>>> import numpy as np
>>> np.set_printoptions(precision=2, suppress=True, linewidth=200, floatmode="fixed")
>>> M = np.array([[3, 0, 1], [2, 1, 2], [3, 3, 3]])
>>> M
array([[3, 0, 1],
       [2, 1, 2],
       [3, 3, 3]])
>>> M2 = M[0, 0] * M[1:] - np.outer(M[1:, 0], M[0])
>>> M2
array([[0, 3, 4],
       [0, 9, 6]])
>>> np.flatnonzero(~M2.round(6).any(axis=1))
array([], dtype=int64)
>>> np.linalg.matrix_rank(M2), np.linalg.matrix_rank(M)
(np.int64(2), np.int64(3))
>>> T = np.stack([M, -2 * M, M[::-1]])
>>> np.einsum("bij,cij->bc", T, T)
array([[ 46, -92,  33],
       [-92, 184, -66],
       [ 33, -66,  46]])
>>> np.linalg.matrix_rank(T)
array([3, 3, 3])
>>> np.trace(M)
np.int64(7)
>>> np.round(np.abs(np.linalg.eigvals(M)).max(), 2)
np.float64(5.78)
>>> (M + M.T) / 2
array([[3.00, 1.00, 2.00],
       [1.00, 1.00, 2.50],
       [2.00, 2.50, 3.00]])
>>> M @ M
array([[12,  3,  6],
       [14,  7, 10],
       [24, 12, 18]])
>>> rng = np.random.default_rng(680)
>>> th = np.sort(rng.uniform(-2, 2, 27))
>>> W0 = np.c_[th, th ** 2, th ** 3] @ np.array([[3, 2, 3, 3], [2, 2, 3, 1], [3, 2, 0, 0]])
>>> W0
array([[-18.33,  -9.88,   4.91,  -2.11],
       [-17.17,  -9.22,   4.56,  -2.14],
       [-16.59,  -8.88,   4.37,  -2.16],
       [-13.22,  -6.98,   3.30,  -2.22],
       [ -9.92,  -5.14,   2.18,  -2.25],
       [ -9.85,  -5.10,   2.16,  -2.25],
       [ -6.89,  -3.50,   1.09,  -2.20],
       [ -4.71,  -2.36,   0.27,  -2.08],
       [ -3.46,  -1.73,  -0.20,  -1.92],
       [ -2.55,  -1.30,  -0.51,  -1.73],
       [ -1.71,  -0.91,  -0.72,  -1.43],
       [ -1.40,  -0.76,  -0.75,  -1.26],
       [ -0.61,  -0.37,  -0.53,  -0.63],
       [ -0.53,  -0.33,  -0.47,  -0.55],
       [  0.43,   0.30,   0.44,   0.41],
       [  1.06,   0.76,   1.07,   0.91],
       [  2.19,   1.61,   2.10,   1.65],
       [  2.40,   1.77,   2.27,   1.76],
       [  8.44,   6.33,   6.25,   4.14],
       [ 11.70,   8.76,   7.94,   5.05],
       [ 14.64,  10.95,   9.32,   5.77],
       [ 15.85,  11.83,   9.86,   6.05],
       [ 16.74,  12.50,  10.25,   6.25],
       [ 17.43,  13.01,  10.54,   6.40],
       [ 21.20,  15.77,  12.08,   7.16],
       [ 27.94,  20.70,  14.61,   8.40],
       [ 30.67,  22.69,  15.57,   8.85]])
>>> W2 = W0[[18, 14]].astype(float)
>>> for _ in range(6):
...     lab = np.linalg.norm(W0[:, None] - W2, axis=-1).argmin(axis=1)
...     W2 = np.array([W0[lab == j].mean(axis=0) for j in range(2)])
... 
>>> lab
array([1, 1, 1, 1, 1, 1, 1, 1, 1, 1, 1, 1, 1, 1, 1, 1, 1, 1, 0, 0, 0, 0, 0, 0, 0, 0, 0])
>>> W2
array([[18.29, 13.62, 10.71,  6.45],
       [-5.60, -2.89,  1.42, -1.12]])
>>> np.bincount(lab)
array([ 9, 18])
>>> W2[1] - W2[0]
array([-23.90, -16.51,  -9.30,  -7.57])
>>> U, sig, vt = np.linalg.svd(W0)
>>> np.argmax(sig[:-1] / (sig[1:] + 1e-6)) + 1
np.int64(3)
>>> M2 = U[:, :3] @ np.diag(sig[:3]) @ vt[:3]
>>> round(float(np.linalg.norm(W0 - M2, 2)), 2), round(sig[3], 2)
(0.0, np.float64(0.0))
>>> np.linalg.matrix_rank(W0, rtol=0.05)
np.int64(2)
>>> round(np.linalg.norm(W0 - M2) / np.linalg.norm(W0), 2)
np.float64(0.0)
>>> gram = np.cov(W0, rowvar=False)
>>> gram.shape
(4, 4)
>>> np.argwhere(np.triu(np.abs(np.corrcoef(W0.T)) > 0.8, 1))
array([[0, 1],
       [0, 3],
       [1, 2],
       [1, 3],
       [2, 3]])
>>> np.corrcoef(W0.T)
array([[1.00, 1.00, 0.76, 0.95],
       [1.00, 1.00, 0.81, 0.97],
       [0.76, 0.81, 1.00, 0.89],
       [0.95, 0.97, 0.89, 1.00]])
>>> np.round(np.corrcoef(W0[:, 0], W0[:, 3])[0, 1], 2)
np.float64(0.95)
>>> F = np.array([[0.8, 0.7, 0.5],
...     [0.8, 1.4, -1.3],
...     [2.5, -0.9, 2.2],
...     [1.1, -0.3, -0.8]])
>>> F[:, 0] *= 10
>>> F
array([[ 8.00,  0.70,  0.50],
       [ 8.00,  1.40, -1.30],
       [25.00, -0.90,  2.20],
       [11.00, -0.30, -0.80]])
>>> Q, vecs = np.linalg.qr(F[:, :1])[0], np.linalg.qr(F[:, 1:])[0]
>>> sig = np.linalg.svd(Q.T @ vecs, compute_uv=False)
>>> sig
array([0.53])
>>> np.degrees(np.arccos(sig.clip(0, 1)))
array([57.82])
>>> np.round(np.linalg.norm(Q @ Q.T - vecs @ vecs.T, 2), 2)
np.float64(1.0)
>>> K = np.array([[3.0, 0.0, 0.0], [0.0, -1.0, 0.0], [0.0, 0.0, -1.0]])
>>> M2 = np.linalg.inv(K)
>>> np.round(np.linalg.cond(K), 2)
np.float64(3.0)
>>> (np.abs(M2) > 1e-9).astype(int)
array([[1, 0, 0],
       [0, 1, 0],
       [0, 0, 1]])
>>> round(np.linalg.det(K) * np.linalg.det(M2), 2)
np.float64(1.0)
>>> round(np.linalg.slogdet(K)[0], 2)
np.float64(1.0)
>>> np.allclose(M2, K.T)
False
>>> w, vecs = np.linalg.eig(K)
>>> np.sort(np.linalg.eigvals(K.T))
array([-1.00, -1.00,  3.00])
>>> np.prod(w)
np.float64(3.0)
>>> w, vecs = np.linalg.eigh(K)
>>> x = np.array([2, 0, 1])
>>> x @ K @ x / (x @ x), w[0], w[-1]
(np.float64(2.2), np.float64(-1.0), np.float64(3.0))
>>> vecs * np.maximum(w, 0) @ vecs.T
array([[3.00, 0.00, 0.00],
       [0.00, 0.00, 0.00],
       [0.00, 0.00, 0.00]])
>>> (np.sign(vecs[:, -1].round(6)) == np.sign(vecs[0, -1].round(6))).astype(int)
array([1, 0, 0])
>>> vecs * np.abs(w) @ vecs.T
array([[3.00, 0.00, 0.00],
       [0.00, 1.00, 0.00],
       [0.00, 0.00, 1.00]])
>>> x @ K @ x
np.float64(11.0)
>>> r0 = np.array([7, 1, 4])
>>> M2 = K + np.outer(r0, np.eye(3)[2])
>>> round(np.linalg.det(M2) / np.linalg.det(K), 2), round(1 + np.linalg.solve(K, r0)[2], 2)
(np.float64(-3.0), np.float64(-3.0))
>>> M2 = np.array([[9, 0, 7, 7], [0, 0, 4, 8], [7, 6, 8, 8], [6, 9, 1, 3]])
>>> M2[-1] = M2[0]
>>> mat = M2 + 0.1 * np.eye(4)
>>> mat
array([[9.10, 0.00, 7.00, 7.00],
       [0.00, 0.10, 4.00, 8.00],
       [7.00, 6.00, 8.10, 8.00],
       [9.00, 0.00, 7.00, 7.10]])
>>> U, sig, vt = np.linalg.svd(mat, full_matrices=False)
>>> np.round(U.T @ U, 2) + 0
array([[1.00, 0.00, 0.00, 0.00],
       [0.00, 1.00, 0.00, 0.00],
       [0.00, 0.00, 1.00, 0.00],
       [0.00, 0.00, 0.00, 1.00]])
>>> np.round(sig / sig[0], 2) + 0
array([1.00, 0.25, 0.20, 0.00])
>>> sig
array([24.37,  6.13,  4.93,  0.01])
>>> np.round(U.T @ mat @ vt.T, 2) + 0
array([[24.37,  0.00,  0.00,  0.00],
       [ 0.00,  6.13,  0.00,  0.00],
       [ 0.00,  0.00,  4.93,  0.00],
       [ 0.00,  0.00,  0.00,  0.01]])
>>> np.allclose(U * sig @ vt, mat)
True
>>> np.abs(U[:, 0]).round(6).argmax()
np.int64(2)
